% python3 -q
>>> import numpy as np
>>> from numpy import linalg as LA
>>> np.set_printoptions(precision=4, suppress=True, linewidth=140)
>>> def tidy(a):
...     return np.round(a, 4) + 0
... 
>>> arr = np.load("sample15.npy")
>>> arr
array([[ 2., -6.,  4.],
       [-6.,  7., -6.],
       [ 4., -6.,  2.]])
>>> rng = np.random.default_rng(25735)
>>> z = rng.permutation(3)
>>> z
array([1, 2, 0])
>>> Y = arr[z][:, z]
>>> np.diag(Y)
array([7., 2., 2.])
>>> tidy(LA.det(Y)), tidy(LA.det(arr[z]))
(np.float64(60.0), np.float64(60.0))
>>> np.allclose(Y, arr)
False
>>> vals, vecs = LA.eigh(arr)
>>> x0 = np.array([0, 4, 4])
>>> x0 @ arr @ x0
np.float64(-48.0)
>>> (np.sign(vecs[:, -1].round(6)) == np.sign(vecs[0, -1].round(6))).astype(int)
array([1, 0, 1])
>>> np.abs(arr).sum(axis=1).max(), tidy(np.abs(vals).max())
(np.float64(19.0), np.float64(15.0))
>>> vals, vecs = LA.eigh(arr)
>>> (vals > 1e-8).sum(), (vals < -1e-8).sum()
(np.int64(1), np.int64(2))
>>> tidy(vecs.T @ vecs)
array([[1., 0., 0.],
       [0., 1., 0.],
       [0., 0., 1.]])
>>> tidy(np.abs(vecs[:, -1]))
array([0.4851, 0.7276, 0.4851])
>>> tidy(LA.eigvalsh(arr + -2 * np.eye(3)))
array([-4., -4., 13.])
>>> x0 = np.array([-5, 0, 0])
>>> y = arr @ x0
>>> y
array([-10.,  30., -20.])
>>> tidy(LA.solve(arr, -3 * y))
array([15.,  0.,  0.])
>>> tidy(LA.solve(arr, y + arr[:, 0]))
array([-4.,  0.,  0.])
>>> tidy(LA.solve(arr, y))
array([-5.,  0.,  0.])
>>> tidy(LA.solve(arr.T, arr[2]))
array([0., 0., 1.])
>>> m1 = np.load("block13.npy")
>>> m1
array([[  0,   0,   0],
       [ -8,  -5,  -2],
       [-24, -15,  -6],
       [-24, -15,  -6]])
>>> w1 = np.array([[1, 2, 2], [-1, 1, 0], [-1, -1, 1]])
>>> c = np.array([5, -4, -3])
>>> H = np.maximum(m1 @ w1 + c, 0)
>>> (H > 0).astype(int)
array([[1, 0, 0],
       [1, 0, 0],
       [1, 0, 0],
       [1, 0, 0]])
>>> LA.matrix_rank(H)
np.int64(1)
>>> H
array([[5, 0, 0],
       [4, 0, 0],
       [2, 0, 0],
       [2, 0, 0]])
>>> cent = np.array([[2, 0], [0, 1], [0, 2]])
>>> H @ cent
array([[10,  0],
       [ 8,  0],
       [ 4,  0],
       [ 4,  0]])
>>> (H @ cent).round(6).argmax(axis=1)
array([0, 0, 0, 0])
>>> mat = np.load("a.npy")
>>> tidy(mat)
array([[ 0.6   ,  0.1333,  0.6667,  0.4   ,  0.1333],
       [ 0.1333,  0.9556, -0.2222, -0.1333, -0.0444],
       [ 0.6667, -0.2222, -0.1111, -0.6667, -0.2222],
       [ 0.4   , -0.1333, -0.6667,  0.6   , -0.1333],
       [ 0.1333, -0.0444, -0.2222, -0.1333,  0.9556]])
>>> x0 = np.array([1, 0, 2, 2, 0])
>>> y = mat @ x0
>>> tidy(y)
array([ 2.7333, -0.5778, -0.8889,  0.2667, -0.5778])
>>> tidy(LA.solve(mat, mat[:, 1]))
array([0., 1., 0., 0., 0.])
>>> tidy(LA.solve(mat, y))
array([1., 0., 2., 2., 0.])
>>> tidy(LA.solve(mat, 4 * y))
array([4., 0., 8., 8., 0.])
>>> tidy(LA.solve(mat, y + mat[:, 4]))
array([1., 0., 2., 2., 1.])
>>> tidy(LA.solve(mat.T, mat[1]))
array([0., 1., 0., 0., 0.])
>>> u, v = mat[1], mat[2]
>>> u @ u
np.float64(1.0)
>>> p = (u @ v) / (u @ u) * u
>>> tidy(np.outer(u, v))
array([[ 0.0889, -0.0296, -0.0148, -0.0889, -0.0296],
       [ 0.637 , -0.2123, -0.1062, -0.637 , -0.2123],
       [-0.1481,  0.0494,  0.0247,  0.1481,  0.0494],
       [-0.0889,  0.0296,  0.0148,  0.0889,  0.0296],
       [-0.0296,  0.0099,  0.0049,  0.0296,  0.0099]])
>>> LA.matrix_rank(np.outer(u, v))
np.int64(1)
>>> tidy(LA.norm(u + v) ** 2 + LA.norm(u - v) ** 2)
np.float64(4.0)
>>> tidy(v - p)
array([ 0.6667, -0.2222, -0.1111, -0.6667, -0.2222])
